% python3 -q
>>> import numpy as np
>>> import numpy.linalg as la
>>> np.set_printoptions(precision=2, suppress=True, linewidth=140, floatmode="fixed")
>>> M = np.loadtxt("mat.csv", delimiter=",")
>>> print(M)
[[ 0.48 -0.07 -0.22  0.07  0.81  0.22]
 [-0.07  0.99 -0.03  0.01  0.12  0.03]
 [-0.22 -0.03  0.91  0.03  0.35  0.09]
 [ 0.07  0.01  0.03  0.99 -0.12 -0.03]
 [ 0.81  0.12  0.35 -0.12 -0.27 -0.35]
 [ 0.22  0.03  0.09 -0.03 -0.35  0.91]]
>>> vec = np.array([9, -3, 5, -1, 5, 4])
>>> print(la.inv(M))
[[ 0.48 -0.07 -0.22  0.07  0.81  0.22]
 [-0.07  0.99 -0.03  0.01  0.12  0.03]
 [-0.22 -0.03  0.91  0.03  0.35  0.09]
 [ 0.07  0.01  0.03  0.99 -0.12 -0.03]
 [ 0.81  0.12  0.35 -0.12 -0.27 -0.35]
 [ 0.22  0.03  0.09 -0.03 -0.35  0.91]]
>>> q, r_ = la.qr(M)
>>> print(np.abs(np.diag(r_)))
[1.00 1.00 1.00 1.00 1.00 1.00]
>>> print(np.allclose(r_.T @ r_, M.T @ M))
True
>>> vec = np.array([0, 2, -2, -2, -1, -1])
>>> h1 = np.maximum(M @ vec, 0)
>>> print(np.maximum(M @ (3 * vec), 0))
[0.00 5.62 0.00 0.00 1.17 0.00]
>>> print(M.T @ h1)
[ 0.18  1.90  0.08 -0.03  0.11 -0.08]
>>> print(h1)
[0.00 1.87 0.00 0.00 0.39 0.00]
>>> print(np.tanh(M @ vec))
[-0.71  0.95 -0.98 -0.95  0.37 -0.55]
>>> print(np.maximum(M @ vec, 0) - np.maximum(-M @ vec, 0))
[-0.88  1.87 -2.38 -1.87  0.39 -0.62]
>>> print(np.all(la.eigvalsh(M) > 0))
False
>>> print(np.round(la.eigvalsh(M).min(), 2))
-1.0
>>> X = np.loadtxt("arr.csv", delimiter=",")
>>> print(X)
[[0.00 0.00 0.00 0.00 0.00 1.00]
 [0.00 3.00 0.00 0.00 0.00 0.00]
 [1.00 0.00 2.00 0.00 0.00 0.00]
 [0.00 0.00 2.00 1.00 1.00 0.00]]
>>> u = np.array([-8, 8, -6])
>>> print(np.convolve(X[0], u))
[ 0.00  0.00  0.00  0.00  0.00 -8.00  8.00 -6.00]
>>> print(X.reshape(2, -1))
[[0.00 0.00 0.00 0.00 0.00 1.00 0.00 3.00 0.00 0.00 0.00 0.00]
 [1.00 0.00 2.00 0.00 0.00 0.00 0.00 0.00 2.00 1.00 1.00 0.00]]
>>> print(X.reshape(-1, 2))
[[0.00 0.00]
 [0.00 0.00]
 [0.00 1.00]
 [0.00 3.00]
 [0.00 0.00]
 [0.00 0.00]
 [1.00 0.00]
 [2.00 0.00]
 [0.00 0.00]
 [0.00 0.00]
 [2.00 1.00]
 [1.00 0.00]]
>>> blk = X.reshape(4, 2, -1)
>>> print(np.einsum("ihd,ihd->ih", blk, blk))
[[0.00 1.00]
 [9.00 0.00]
 [5.00 0.00]
 [4.00 2.00]]
>>> print(blk[:, 0])
[[0.00 0.00 0.00]
 [0.00 3.00 0.00]
 [1.00 0.00 2.00]
 [0.00 0.00 2.00]]
>>> print(np.swapaxes(blk, 1, 2)[1])
[[0.00 0.00]
 [3.00 0.00]
 [0.00 0.00]]
>>> print(blk.shape)
(4, 2, 3)
>>> print(np.einsum("ihd,jhd->hij", blk, blk).shape)
(2, 4, 4)
>>> print(blk.sum(axis=1))
[[0.00 0.00 1.00]
 [0.00 3.00 0.00]
 [1.00 0.00 2.00]
 [1.00 1.00 2.00]]
>>> B = X / np.sqrt((X ** 2).mean(axis=1, keepdims=True))
>>> print(B[3])
[0.00 0.00 2.00 1.00 1.00 0.00]
>>> print(la.norm(B, axis=1))
[2.45 2.45 2.45 2.45]
>>> print(X - X.mean(axis=1, keepdims=True))
[[-0.17 -0.17 -0.17 -0.17 -0.17  0.83]
 [-0.50  2.50 -0.50 -0.50 -0.50 -0.50]
 [ 0.50 -0.50  1.50 -0.50 -0.50 -0.50]
 [-0.67 -0.67  1.33  0.33  0.33 -0.67]]
>>> print(la.matrix_rank(X - X.mean(axis=1, keepdims=True)))
4
>>> print(la.matrix_rank(B) == la.matrix_rank(X))
True
>>> X @ X
Traceback (most recent call last):
  File "<python-input-38>", line 1, in <module>
    X @ X
    ~~^~~
ValueError: matmul: Input operand 1 has a mismatch in its core dimension 0, with gufunc signature (n?,k),(k,m?)->(n?,m?) (size 4 is different from 6)
>>> gram = X.T @ X
>>> print(gram)
[[1.00 0.00 2.00 0.00 0.00 0.00]
 [0.00 9.00 0.00 0.00 0.00 0.00]
 [2.00 0.00 8.00 2.00 2.00 0.00]
 [0.00 0.00 2.00 1.00 1.00 0.00]
 [0.00 0.00 2.00 1.00 1.00 0.00]
 [0.00 0.00 0.00 0.00 0.00 1.00]]
>>> print(np.diag(gram))
[1.00 9.00 8.00 1.00 1.00 1.00]
>>> print(np.round(la.eigvalsh(gram)[::-1], 2) + 0)
[9.53 9.00 1.47 1.00 0.00 0.00]
>>> print((X @ X.T).shape)
(4, 4)
>>> print(la.svd(X, compute_uv=False) ** 2)
[9.53 9.00 1.47 1.00]
>>> print(np.allclose(gram, gram.T))
True
>>> blk = np.stack([X, 4 * X, X[::-1]])
>>> print(la.matrix_rank(blk.reshape(3, -1)))
2
>>> print(blk.sum(axis=0))
[[ 0.00  0.00  2.00  1.00  1.00  5.00]
 [ 1.00 15.00  2.00  0.00  0.00  0.00]
 [ 5.00  3.00 10.00  0.00  0.00  0.00]
 [ 0.00  0.00 10.00  5.00  5.00  1.00]]
>>> data = np.array([[4.0, 9.0, -7.0], [-4.0, 24.0, -14.0], [-4.0, 23.0, -13.0]])
>>> print(np.kron(np.eye(2, dtype=int), data))
[[  4.00   9.00  -7.00   0.00   0.00  -0.00]
 [ -4.00  24.00 -14.00  -0.00   0.00  -0.00]
 [ -4.00  23.00 -13.00  -0.00   0.00  -0.00]
 [  0.00   0.00  -0.00   4.00   9.00  -7.00]
 [ -0.00   0.00  -0.00  -4.00  24.00 -14.00]
 [ -0.00   0.00  -0.00  -4.00  23.00 -13.00]]
>>> print(la.eigvals(data))
[8.00 6.00 1.00]
>>> print(np.poly(data))
[  1.00 -15.00  62.00 -48.00]
>>> print(np.einsum("ii->", data))
15.0
>>> arr = np.loadtxt("block10.csv", delimiter=",")
>>> print(arr)
[[-0.33 -0.05  0.59 -0.23  0.39  0.04 -0.08 -0.19  0.54]
 [ 0.43 -0.36  0.12  0.56  0.50  0.01  0.30 -0.15 -0.03]
 [ 0.30  0.13 -0.35  0.17 -0.17 -0.38 -0.17 -0.22  0.70]
 [ 0.49 -0.30 -0.15 -0.59 -0.04  0.48  0.04 -0.23  0.10]
 [-0.49 -0.23 -0.45  0.30 -0.01  0.55  0.10  0.07  0.30]
 [ 0.16 -0.38  0.48  0.24 -0.60  0.12 -0.11  0.36  0.19]
 [-0.10  0.08  0.16  0.27 -0.29  0.20 -0.28 -0.79 -0.23]
 [ 0.23  0.74  0.19  0.15 -0.05  0.44  0.33  0.10  0.16]
 [ 0.20  0.13 -0.04  0.13  0.34  0.27 -0.81  0.27 -0.05]]
>>> vec = np.array([-1, 2, -2, 1, -2, 1, -2, -2, -1])
>>> print(round(float(la.det(arr)), 2))
1.0
>>> print(np.abs(la.eigvals(arr)))
[1.00 1.00 1.00 1.00 1.00 1.00 1.00 1.00 1.00]
>>> print(la.inv(arr))
[[-0.33  0.43  0.30  0.49 -0.49  0.16 -0.10  0.23  0.20]
 [-0.05 -0.36  0.13 -0.30 -0.23 -0.38  0.08  0.74  0.13]
 [ 0.59  0.12 -0.35 -0.15 -0.45  0.48  0.16  0.19 -0.04]
 [-0.23  0.56  0.17 -0.59  0.30  0.24  0.27  0.15  0.13]
 [ 0.39  0.50 -0.17 -0.04 -0.01 -0.60 -0.29 -0.05  0.34]
 [ 0.04  0.01 -0.38  0.48  0.55  0.12  0.20  0.44  0.27]
 [-0.08  0.30 -0.17  0.04  0.10 -0.11 -0.28  0.33 -0.81]
 [-0.19 -0.15 -0.22 -0.23  0.07  0.36 -0.79  0.10  0.27]
 [ 0.54 -0.03  0.70  0.10  0.30  0.19 -0.23  0.16 -0.05]]
>>> print(9 - la.matrix_rank(arr - np.eye(9), tol=1e-8))
1
>>> print(arr.T @ (arr @ vec))
[-1.00  2.00 -2.00  1.00 -2.00  1.00 -2.00 -2.00 -1.00]
>>> B = la.inv(arr)
>>> print(B)
[[-0.33  0.43  0.30  0.49 -0.49  0.16 -0.10  0.23  0.20]
 [-0.05 -0.36  0.13 -0.30 -0.23 -0.38  0.08  0.74  0.13]
 [ 0.59  0.12 -0.35 -0.15 -0.45  0.48  0.16  0.19 -0.04]
 [-0.23  0.56  0.17 -0.59  0.30  0.24  0.27  0.15  0.13]
 [ 0.39  0.50 -0.17 -0.04 -0.01 -0.60 -0.29 -0.05  0.34]
 [ 0.04  0.01 -0.38  0.48  0.55  0.12  0.20  0.44  0.27]
 [-0.08  0.30 -0.17  0.04  0.10 -0.11 -0.28  0.33 -0.81]
 [-0.19 -0.15 -0.22 -0.23  0.07  0.36 -0.79  0.10  0.27]
 [ 0.54 -0.03  0.70  0.10  0.30  0.19 -0.23  0.16 -0.05]]
>>> print((np.abs(B) > 1e-9).astype(int))
[[1 1 1 1 1 1 1 1 1]
 [1 1 1 1 1 1 1 1 1]
 [1 1 1 1 1 1 1 1 1]
 [1 1 1 1 1 1 1 1 1]
 [1 1 1 1 1 1 1 1 1]
 [1 1 1 1 1 1 1 1 1]
 [1 1 1 1 1 1 1 1 1]
 [1 1 1 1 1 1 1 1 1]
 [1 1 1 1 1 1 1 1 1]]
>>> print(round(float(la.slogdet(arr)[0]), 2))
1.0
>>> print(la.det(arr) * B)
[[-0.33  0.43  0.30  0.49 -0.49  0.16 -0.10  0.23  0.20]
 [-0.05 -0.36  0.13 -0.30 -0.23 -0.38  0.08  0.74  0.13]
 [ 0.59  0.12 -0.35 -0.15 -0.45  0.48  0.16  0.19 -0.04]
 [-0.23  0.56  0.17 -0.59  0.30  0.24  0.27  0.15  0.13]
 [ 0.39  0.50 -0.17 -0.04 -0.01 -0.60 -0.29 -0.05  0.34]
 [ 0.04  0.01 -0.38  0.48  0.55  0.12  0.20  0.44  0.27]
 [-0.08  0.30 -0.17  0.04  0.10 -0.11 -0.28  0.33 -0.81]
 [-0.19 -0.15 -0.22 -0.23  0.07  0.36 -0.79  0.10  0.27]
 [ 0.54 -0.03  0.70  0.10  0.30  0.19 -0.23  0.16 -0.05]]
>>> print(np.round(arr @ B, 2) + 0)
[[1.00 0.00 0.00 0.00 0.00 0.00 0.00 0.00 0.00]
 [0.00 1.00 0.00 0.00 0.00 0.00 0.00 0.00 0.00]
 [0.00 0.00 1.00 0.00 0.00 0.00 0.00 0.00 0.00]
 [0.00 0.00 0.00 1.00 0.00 0.00 0.00 0.00 0.00]
 [0.00 0.00 0.00 0.00 1.00 0.00 0.00 0.00 0.00]
 [0.00 0.00 0.00 0.00 0.00 1.00 0.00 0.00 0.00]
 [0.00 0.00 0.00 0.00 0.00 0.00 1.00 0.00 0.00]
 [0.00 0.00 0.00 0.00 0.00 0.00 0.00 1.00 0.00]
 [0.00 0.00 0.00 0.00 0.00 0.00 0.00 0.00 1.00]]
>>> vec = np.array([3, 3, 1, 3, 2, 3, 2, 2, 1])
>>> print((B * vec).sum(axis=1))
[ 2.05 -1.82  2.48  1.67  0.21  4.24 -0.20 -1.84  3.48]
>>> print((B @ vec).argmax())
5
>>> print(B @ (2 * vec))
[ 4.09 -3.63  4.96  3.35  0.41  8.48 -0.41 -3.67  6.97]
>>> print(la.norm(B @ vec) <= la.norm(B, 2) * la.norm(vec) + 1e-9)
True
>>> print(np.einsum("ij,j->i", B, vec))
[ 2.05 -1.82  2.48  1.67  0.21  4.24 -0.20 -1.84  3.48]
>>> print(B @ np.ones(9))
[ 0.89 -0.24  0.53  1.00  0.06  1.73 -0.68 -0.78  1.67]
>>> print(np.sign((B @ vec).round(6)))
[ 1.00 -1.00  1.00  1.00  1.00  1.00 -1.00 -1.00  1.00]
>>> print(np.allclose(arr, arr.T))
False
>>> print((arr - arr.T) / 2)
[[ 0.00 -0.24  0.14 -0.36  0.44 -0.06  0.01 -0.21  0.17]
 [ 0.24  0.00 -0.01  0.43  0.37  0.20  0.11 -0.44 -0.08]
 [-0.14  0.01  0.00  0.16  0.14 -0.43 -0.17 -0.21  0.37]
 [ 0.36 -0.43 -0.16  0.00 -0.17  0.12 -0.11 -0.19 -0.02]
 [-0.44 -0.37 -0.14  0.17  0.00  0.58  0.20  0.06 -0.02]
 [ 0.06 -0.20  0.43 -0.12 -0.58  0.00 -0.15 -0.04 -0.04]
 [-0.01 -0.11  0.17  0.11 -0.20  0.15  0.00 -0.56  0.29]
 [ 0.21  0.44  0.21  0.19 -0.06  0.04  0.56  0.00 -0.06]
 [-0.17  0.08 -0.37  0.02  0.02  0.04 -0.29  0.06  0.00]]
>>> print(np.round(arr @ arr, 2) + 0)
[[ 0.03  0.00 -0.60  0.43 -0.06 -0.08 -0.55  0.23  0.29]
 [-0.30 -0.26 -0.11 -0.40 -0.16  0.50 -0.19 -0.40  0.44]
 [ 0.06 -0.07  0.09 -0.28  0.76  0.15 -0.49  0.12 -0.22]
 [-0.56 -0.09  0.61  0.13 -0.16 -0.24 -0.35  0.26  0.14]
 [ 0.24 -0.15  0.08 -0.06 -0.51  0.49 -0.24  0.36 -0.47]
 [ 0.49  0.49  0.22 -0.41 -0.21 -0.20 -0.28  0.04  0.37]
 [ 0.22 -0.72 -0.10 -0.33 -0.12 -0.54 -0.03  0.04 -0.01]
 [ 0.49 -0.33  0.43  0.52  0.11  0.20 -0.06 -0.29  0.24]
 [ 0.05 -0.15  0.02 -0.08  0.19  0.25  0.40  0.70  0.48]]
>>> print(np.allclose(arr @ arr.T, arr.T @ arr))
True
>>> print(round(float(la.det(arr)), 2))
1.0
>>> gram = data.T @ data
>>> print(np.trace(gram), (data ** 2).sum())
1648.0 1648.0
>>> print(la.eigvalsh(gram)[::-1])
[1616.39   31.57    0.05]
>>> print(la.matrix_rank(gram))
3
>>> print(gram)
[[  48.00 -152.00   80.00]
 [-152.00 1186.00 -698.00]
 [  80.00 -698.00  414.00]]
>>> print(np.diag(gram))
[  48.00 1186.00  414.00]
>>> A = np.array([[5.0, -1.0, -6.0, 5.0],
...     [4.0, 1.0, -12.0, 10.0],
...     [4.0, 1.0, -17.0, 15.0],
...     [4.0, 1.0, -22.0, 20.0]])
>>> print(A)
[[  5.00  -1.00  -6.00   5.00]
 [  4.00   1.00 -12.00  10.00]
 [  4.00   1.00 -17.00  15.00]
 [  4.00   1.00 -22.00  20.00]]
>>> B = A[0, 0] * A[1:] - np.outer(A[1:, 0], A[0])
>>> print(B)
[[  0.00   9.00 -36.00  30.00]
 [  0.00   9.00 -61.00  55.00]
 [  0.00   9.00 -86.00  80.00]]
>>> print(la.matrix_rank(B), la.matrix_rank(A))
2 3
>>> print(np.flatnonzero(~B.round(6).any(axis=1)))
[]
>>> W0 = np.load("w.npy")
>>> print(W0)
[[2 1 3]
 [1 1 2]
 [0 1 0]]
>>> print(X.mean(axis=0))
[0.25 0.75 1.00 0.25 0.25 0.25]
>>> print(np.count_nonzero(X))
7
>>> print(round(la.norm(X), 2))
4.58
>>> print(X.shape)
(4, 6)
>>> print(X - X[0])
[[ 0.00  0.00  0.00  0.00  0.00  0.00]
 [ 0.00  3.00  0.00  0.00  0.00 -1.00]
 [ 1.00  0.00  2.00  0.00  0.00 -1.00]
 [ 0.00  0.00  2.00  1.00  1.00 -1.00]]
>>> print(la.svd(X, compute_uv=False))
[3.09 3.00 1.21 1.00]
>>> X[:, 6]
Traceback (most recent call last):
  File "<python-input-101>", line 1, in <module>
    X[:, 6]
    ~^^^^^^
IndexError: index 6 is out of bounds for axis 1 with size 6
>>> print(np.abs(X).max())
3.0
>>> print(X.sum(axis=0))
[1.00 3.00 4.00 1.00 1.00 1.00]
>>> print(X.sum(axis=1))
[1.00 3.00 3.00 4.00]
>>> hat = np.triu(np.array([[-4, 5, -4], [2, 1, 2], [-5, 5, 5]]), 1) + np.eye(3)
>>> B = hat @ W0 @ la.inv(hat)
>>> print(hat @ W0 - W0 @ hat)
[[ 5.00 -9.00 16.00]
 [ 0.00 -3.00  2.00]
 [ 0.00  0.00 -2.00]]
>>> print(np.poly(B))
[ 1.00 -3.00 -1.00  1.00]
>>> print(round(la.det(B), 2))
-1.0
>>> q, r_ = la.qr(W0)
>>> print(q)
[[-0.89  0.18  0.41]
 [-0.45 -0.37 -0.82]
 [-0.00 -0.91  0.41]]
>>> print(np.round(abs(r_[0, 0]), 2), round(float(la.norm(W0[:, 0])), 2))
2.24 2.24
>>> print(np.allclose(r_.T @ r_, W0.T @ W0))
True
>>> m1 = np.load("run0.npy")
>>> print(m1)
[[-3.75 -1.06 -2.38 -0.40 -0.32  1.96]
 [ 1.43 -2.38 -1.50  2.41 -3.01 -0.39]
 [ 2.68  1.06 -3.50 -1.07  1.14  1.43]
 [ 0.00 -2.98 -0.96 -2.00  1.62 -2.93]
 [-0.36  1.79 -0.60 -2.80 -3.33 -1.55]
 [ 1.25 -2.23  1.89 -2.46 -0.92  2.83]]
>>> q, r_ = la.qr(m1)
>>> print(r_.round(2) + 0)
[[5.00 0.00 0.00 0.00 0.00 0.00]
 [0.00 5.00 0.00 0.00 0.00 0.00]
 [0.00 0.00 5.00 0.00 0.00 0.00]
 [0.00 0.00 0.00 5.00 0.00 0.00]
 [0.00 0.00 0.00 0.00 5.00 0.00]
 [0.00 0.00 0.00 0.00 0.00 5.00]]
>>> print(np.abs(np.diag(r_)))
[5.00 5.00 5.00 5.00 5.00 5.00]
>>> print(np.round(q.T @ q, 2) + 0)
[[1.00 0.00 0.00 0.00 0.00 0.00]
 [0.00 1.00 0.00 0.00 0.00 0.00]
 [0.00 0.00 1.00 0.00 0.00 0.00]
 [0.00 0.00 0.00 1.00 0.00 0.00]
 [0.00 0.00 0.00 0.00 1.00 0.00]
 [0.00 0.00 0.00 0.00 0.00 1.00]]
>>> print(np.allclose(r_.T @ r_, m1.T @ m1))
True
>>> print(np.round(np.trace(q @ q.T), 2))
6.0
>>> print(q)
[[-0.75 -0.21 -0.48 -0.08 -0.06  0.39]
 [ 0.29 -0.48 -0.30  0.48 -0.60 -0.08]
 [ 0.54  0.21 -0.70 -0.21  0.23  0.29]
 [ 0.00 -0.60 -0.19 -0.40  0.32 -0.59]
 [-0.07  0.36 -0.12 -0.56 -0.67 -0.31]
 [ 0.25 -0.45  0.38 -0.49 -0.18  0.57]]
>>> feats = np.load("m.npy")
>>> print(feats)
[[0.00 5.00 0.00 0.00 0.00]
 [5.00 3.00 5.00 0.00 0.00]
 [0.00 5.00 1.00 5.00 0.00]
 [0.00 0.00 5.00 0.00 5.00]
 [0.00 0.00 0.00 5.00 0.00]]
>>> print(feats.sum(axis=1))
[ 5.00 13.00 11.00 10.00  5.00]
>>> print(feats.sum(axis=0))
[ 5.00 13.00 11.00 10.00  5.00]
>>> print(feats.shape)
(5, 5)
>>> print(np.unravel_index(np.abs(feats).argmax(), feats.shape))
(np.int64(0), np.int64(1))
>>> print(la.svd(feats, compute_uv=False))
[9.96 7.78 5.69 4.21 0.34]
>>> print(np.diff(feats, axis=0))
[[ 5.00 -2.00  5.00  0.00  0.00]
 [-5.00  2.00 -4.00  5.00  0.00]
 [ 0.00 -5.00  4.00 -5.00  5.00]
 [ 0.00  0.00 -5.00  5.00 -5.00]]
>>> print(feats.mean(axis=0))
[1.00 2.60 2.20 2.00 1.00]
>>> print(np.abs(feats).max())
5.0
>>> np.zeros(5, 5)
Traceback (most recent call last):
  File "<python-input-133>", line 1, in <module>
    np.zeros(5, 5)
    ~~~~~~~~^^^^^^
TypeError: Cannot interpret '5' as a data type
